% ipython --no-banner

In [1]: import numpy as np

In [2]: import numpy.linalg as la

In [3]: np.set_printoptions(precision=2, suppress=True, linewidth=120)

In [4]: def rd(a):
   ...:     return np.round(a, 2) + 0
   ...: 

In [5]: feats = np.load("test0.npy")

In [6]: print(feats)
[[ -2  -6  -5 -15]
 [ -6  -8 -15 -20]
 [  3   9   3   9]
 [  9  12   9  12]]

In [7]: x0 = np.array([1, 3, 3, 1])

In [8]: a = np.maximum(feats @ x0, 0)

In [9]: print(feats.T @ a)
[ 900 1440  900 1440]

In [10]: print(np.trace(feats))
5

In [11]: print(np.allclose(feats @ feats.T, feats.T @ feats))
False

In [12]: feats.inv()
Traceback (most recent call last):
  Cell In[12], line 1
    feats.inv()
AttributeError: 'numpy.ndarray' object has no attribute 'inv'


In [13]: print(rd(la.det(feats)))
2025.0

In [14]: print(np.allclose(feats, feats.T))
False

In [15]: print((feats - feats.T) / 2)
[[  0.   0.  -4. -12.]
 [  0.   0. -12. -16.]
 [  4.  12.   0.   0.]
 [ 12.  16.   0.   0.]]

In [16]: print((feats + feats.T) / 2)
[[-2. -6. -1. -3.]
 [-6. -8. -3. -4.]
 [-1. -3.  3.  9.]
 [-3. -4.  9. 12.]]

In [17]: Y = feats[0, 0] * feats[1:] - np.outer(feats[1:, 0], feats[0])

In [18]: print(Y)
[[  0 -20   0 -50]
 [  0   0   9  27]
 [  0  30  27 111]]

In [19]: print(feats[:, 0] / feats[0, 0])
[ 1.   3.  -1.5 -4.5]

In [20]: print(np.flatnonzero(~Y.round(6).any(axis=1)))
[]

In [21]: print(la.matrix_rank(Y), la.matrix_rank(feats))
3 4

In [22]: print(Y[1] @ Y[2])
3240

In [23]: print(rd(la.norm(Y[1] - Y[2])))
90.99

In [24]: print(la.norm(Y, axis=1).argmax())
2

In [25]: print(rd(la.norm(Y) ** 2 / la.norm(Y, 2) ** 2))
1.01

In [26]: J = np.load("m.npy")

In [27]: print(J)
[[-25.15 -14.01  26.62]
 [ 13.21  20.78  22.66]
 [-26.52 -15.71  28.96]
 [ 12.51  19.07  20.51]
 [-27.76 -18.15  27.56]
 [ 12.35  19.31  22.4 ]
 [ 11.39  20.25  22.75]
 [ 10.8   18.    23.09]
 [-25.   -15.43  28.18]
 [-25.26 -16.58  29.84]
 [-24.78 -15.68  28.69]
 [ 12.29  18.6   22.19]
 [-24.87 -15.64  26.56]
 [ 10.71  19.33  23.31]
 [ 12.97  20.54  23.53]
 [ 12.75  19.19  20.28]
 [ 12.18  19.83  21.57]
 [-25.87 -14.67  27.63]
 [-25.4  -14.04  27.59]]

In [28]: Xs = J - J.mean(axis=0)

In [29]: V = la.svd(Xs)[2][:2]

In [30]: Y = Xs - Xs @ V.T @ V

In [31]: print(la.norm(Y, axis=1).round(6).argmax())
9

In [32]: print(rd(np.diag(V.T @ V)))
[0.53 0.48 0.99]

In [33]: print(rd(np.cov(Xs @ V.T, rowvar=False)))
[[707.98   0.  ]
 [  0.     1.11]]

In [34]: print(rd(la.norm(Y) / la.norm(Xs)))
0.02

In [35]: print(rd((Xs @ V.T).std(axis=0)))
[25.9   1.02]

In [36]: print(rd(Y.std(axis=0)))
[0.44 0.46 0.08]

In [37]: w1 = np.array([[2, 2, 1, 2, 1], [-1, 2, 2, -1, 0], [0, 1, -1, 2, 1]])

In [38]: b = np.array([0, 1, 2, 0, 2])

In [39]: H = np.maximum(J @ w1 + b, 0)

In [40]: print(la.matrix_rank(H))
5

In [41]: print(rd((H > 0).mean(axis=0)))
[0.53 0.53 0.53 1.   1.  ]

In [42]: cent = np.array([[-3, -3], [-3, -3], [3, -1], [2, 2], [3, 3]])

In [43]: print((H @ cent).round(6).argmax(axis=1))
[0 0 0 0 0 0 0 0 0 0 0 0 0 0 0 0 0 0 0]

In [44]: print(w1 @ cent)
[[-2 -6]
 [ 1 -7]
 [ 1  5]]

In [45]: f, g = J[17], J[7]

In [46]: print(rd(f @ g))
94.52

In [47]: print(rd(f @ f))
1647.88

In [48]: p = (f @ g) / (f @ f) * f

In [49]: print((g - p) @ f)
0.0

In [50]: W0 = np.cumsum(np.array([[-1, 1, -1, 1],
    ...:     [-1, 0, -2, -2],
    ...:     [-2, -1, 2, -1],
    ...:     [1, -2, -2, 2],
    ...:     [2, -1, 2, -2],
    ...:     [-2, 0, 0, 0],
    ...:     [-2, 2, 0, 2],
    ...:     [2, 2, 1, -1],
    ...:     [2, -1, 0, 2],
    ...:     [-1, 1, -1, 2],
    ...:     [-2, 2, 2, -2],
    ...:     [0, 2, -1, 1],
    ...:     [1, -1, 2, -1],
    ...:     [0, 0, 0, 0],
    ...:     [0, -2, 1, 2],
    ...:     [-1, 2, 1, -2],
    ...:     [1, 2, 1, -1],
    ...:     [0, -2, -1, -1],
    ...:     [0, -1, 1, -1],
    ...:     [-2, -2, 1, 0],
    ...:     [-1, -2, -2, 2],
    ...:     [-1, 1, 2, 1],
    ...:     [-1, 2, 0, -2],
    ...:     [0, 0, 1, 0]]), axis=0)

In [51]: print(W0)
[[-1  1 -1  1]
 [-2  1 -3 -1]
 [-4  0 -1 -2]
 [-3 -2 -3  0]
 [-1 -3 -1 -2]
 [-3 -3 -1 -2]
 [-5 -1 -1  0]
 [-3  1  0 -1]
 [-1  0  0  1]
 [-2  1 -1  3]
 [-4  3  1  1]
 [-4  5  0  2]
 [-3  4  2  1]
 [-3  4  2  1]
 [-3  2  3  3]
 [-4  4  4  1]
 [-3  6  5  0]
 [-3  4  4 -1]
 [-3  3  5 -2]
 [-5  1  6 -2]
 [-6 -1  4  0]
 [-7  0  6  1]
 [-8  2  6 -1]
 [-8  2  7 -1]]

In [52]: # rows 12 and 13 are equal

In [53]: cov = np.cov(W0, rowvar=False)

In [54]: print(rd(W0.std(axis=0)))
[1.93 2.38 3.03 1.5 ]

In [55]: print(rd(np.polyfit(W0[:, 3], W0[:, 0], 1)))
[ 0.19 -3.71]

In [56]: print(rd(la.eigvalsh(cov)[::-1]))
[13.03  5.55  1.9   1.2 ]

In [57]: print(np.argwhere(np.triu(np.abs(np.corrcoef(W0.T)) > 0.8, 1)))
[]

In [58]: print(np.median(W0, axis=0))
[-3.   1.   1.5  0. ]

In [59]: Q, V = la.qr(W0[:, :1])[0], la.qr(W0[:, 1:])[0]

In [60]: sv = la.svd(Q.T @ V, compute_uv=False)

In [61]: print((sv > 0.9).sum())
0

In [62]: print(rd(sv))
[0.72]

In [63]: print(rd(np.degrees(np.arccos(sv.clip(0, 1)))))
[44.01]

In [64]: cent = W0[[11, 14]].astype(float)

In [65]: for _ in range(5):
    ...:     labels = la.norm(W0[:, None] - cent, axis=-1).argmin(axis=1)
    ...:     cent = np.array([W0[labels == j].mean(axis=0) for j in range(2)])
    ...: 

In [66]: print(labels)
[0 0 0 0 0 0 0 0 0 0 0 0 1 1 1 1 1 1 1 1 1 1 1 1]

In [67]: print(np.abs(cent[1] - cent[0]).argmax())
2

In [68]: print(rd(cent))
[[-2.75  0.25 -0.92  0.  ]
 [-4.67  2.58  4.5   0.  ]]

In [69]: A = np.loadtxt("mat.csv", delimiter=",")

In [70]: print(rd(A))
[[-0.28  0.86 -0.42]
 [-0.48 -0.5  -0.72]
 [-0.83  0.    0.56]]

In [71]: x0 = np.array([0, 1, 1])

In [72]: a = np.maximum(A @ x0, 0)

In [73]: print(rd(np.maximum(A @ x0, 0) - np.maximum(-A @ x0, 0)))
[ 0.45 -1.22  0.56]

In [74]: print(rd(np.maximum(A @ (3 * x0), 0)))
[1.34 0.   1.69]

In [75]: print(rd(a))
[0.45 0.   0.56]

In [76]: print(rd(A * (a > 1e-9)[:, None]))
[[-0.28  0.86 -0.42]
 [ 0.    0.    0.  ]
 [-0.83  0.    0.56]]

In [77]: print(np.flatnonzero(a > 1e-9))
[0 2]

In [78]: P = np.triu(np.array([[0, 1, 3], [1, 3, 0], [0, 2, 1]]), 1) + np.eye(3)

In [79]: Y = P @ A @ la.inv(P)

In [80]: print(rd(la.det(Y)))
1.0

In [81]: f = np.array([2, 8])

In [82]: print(rd(np.polyval(f, A[2])))
[6.34 8.01 9.12]

In [83]: print(rd(np.cross(A[2, :3], A[0, :3])))
[-0.48 -0.5  -0.72]

In [84]: m1 = np.load("layer3.npy")

In [85]: print(m1)
[[-2  0  0  0  0]
 [ 0  0  0  0  0]
 [ 0  0  2  0  0]
 [ 0  0  0  0  0]
 [ 0  0  0  0 -1]]

In [86]: print([round(float(la.det(m1[:i, :i])), 2) + 0 for i in range(1, 6)])
[-2.0, 0.0, 0.0, 0.0, 0.0]

In [87]: print(np.all(la.eigvalsh(m1) > 0))
False

In [88]: try:
    ...:     la.cholesky(m1)
    ...: except la.LinAlgError as e:
    ...:     print(repr(e))
    ...: 
LinAlgError('Matrix is not positive definite')

In [89]: print(la.lstsq(m1[:-1].T, m1[-1])[2])
2

In [90]: try:
    ...:     la.inv(m1)
    ...: except la.LinAlgError as e:
    ...:     print(repr(e))
    ...: 
LinAlgError('Singular matrix')

In [91]: print(np.allclose(m1[:-1].T @ la.lstsq(m1[:-1].T, m1[-1])[0], m1[-1]))
False

In [92]: print(rd(np.trace(la.pinv(m1) @ m1)))
3.0

In [93]: print(np.unique(m1.round(6), axis=0).shape)
(4, 5)

In [94]: f = np.array([1, 0, -2, 0, 0]) + 0.5

In [95]: F = np.outer(f, f) / (f @ f)

In [96]: print(rd(F))
[[ 0.43  0.14 -0.43  0.14  0.14]
 [ 0.14  0.05 -0.14  0.05  0.05]
 [-0.43 -0.14  0.43 -0.14 -0.14]
 [ 0.14  0.05 -0.14  0.05  0.05]
 [ 0.14  0.05 -0.14  0.05  0.05]]

In [97]: f = np.array([-4, -4])

In [98]: print(np.array([np.convolve(row, f, "same") for row in m1]))
[[ 8  8  0  0  0]
 [ 0  0  0  0  0]
 [ 0  0 -8 -8  0]
 [ 0  0  0  0  0]
 [ 0  0  0  0  4]]

In [99]: print(np.cross(m1[3, :3], m1[1, :3]))
[0 0 0]

In [100]: print(np.polyval(f, m1[3]))
[-4 -4 -4 -4 -4]

In [101]: print(np.convolve(m1[3], f))
[0 0 0 0 0 0]

In [102]: print(np.correlate(m1[3], m1[1], "full"))
[0 0 0 0 0 0 0 0 0]

In [103]: rng = np.random.default_rng(402)

In [104]: Y = F + rng.integers(-2, 3, (5, 1)) @ rng.integers(-2, 3, (1, 5))

In [105]: print(rd(Y))
[[-0.57  1.14 -1.43  1.14  2.14]
 [ 1.14 -0.95  0.86 -0.95 -1.95]
 [ 1.57 -2.14  2.43 -2.14 -4.14]
 [-1.86  2.05 -2.14  2.05  4.05]
 [-1.86  2.05 -2.14  2.05  4.05]]

In [106]: print(rd(Y - F))
[[-1.  1. -1.  1.  2.]
 [ 1. -1.  1. -1. -2.]
 [ 2. -2.  2. -2. -4.]
 [-2.  2. -2.  2.  4.]
 [-2.  2. -2.  2.  4.]]

In [107]: print(np.abs(Y - F).sum(axis=1))
[ 6.  6. 12. 12. 12.]

In [108]: print(la.matrix_rank(Y - F, tol=1e-8))
1
